>>> import numpy as np
>>> np.set_printoptions(precision=2, suppress=True, linewidth=140)
>>> m1 = np.load("out19.npy")
>>> print(m1)
[[-2  0 -1  0]
 [ 0 -1  0  0]
 [ 0  0 -2  0]
 [ 0  0  0  0]]
>>> # splits into 3 blocks
>>> print(np.linalg.eigvals(m1))
[-2. -1. -2.  0.]
>>> print(np.round(np.linalg.det(m1[::-1]), 2))
0.0
>>> print(np.round(np.linalg.eigvals(m1).sum().real, 2))
-5.0
>>> print(np.linalg.lstsq(m1[:-1].T, m1[-1])[2])
3
>>> print(np.unique(m1.round(6), axis=0).shape)
(4, 4)
>>> print(np.linalg.matrix_rank(m1, rtol=0.1))
3
>>> print([round(float(x), 2) for x in np.linalg.svd(m1, compute_uv=False)[:3]])
[2.56, 1.56, 1.0]
>>> print(np.round(np.linalg.norm(m1, 2) / np.linalg.norm(m1), 2))
0.81
>>> print(np.argsort(-np.linalg.norm(m1, axis=0).round(6), kind="stable")[:3])
[2 0 1]
>>> print(np.linalg.cond(m1) > 100)
True
>>> data = np.loadtxt("run3.csv", delimiter=",")
>>> print(data)
[[ 1.    0.    0.    0.  ]
 [ 0.    0.87 -0.5   0.  ]
 [ 0.    0.5   0.87  0.  ]
 [ 0.    0.    0.    1.  ]]
>>> rng = np.random.default_rng(860)
>>> M2 = data + rng.integers(-2, 3, (4, 1)) @ rng.integers(-2, 3, (1, 4))
>>> print(M2)
[[ 5.    4.    2.   -2.  ]
 [ 4.    4.87  1.5  -2.  ]
 [ 0.    0.5   0.87  0.  ]
 [ 4.    4.    2.   -1.  ]]
>>> print(np.round(np.linalg.svd(M2 - data, compute_uv=False), 2) + 0)
[10.95  0.    0.    0.  ]
>>> print(M2 - data)
[[ 4.  4.  2. -2.]
 [ 4.  4.  2. -2.]
 [ 0.  0.  0.  0.]
 [ 4.  4.  2. -2.]]
>>> print(np.abs(M2 - data).sum(axis=1))
[12. 12.  0. 12.]
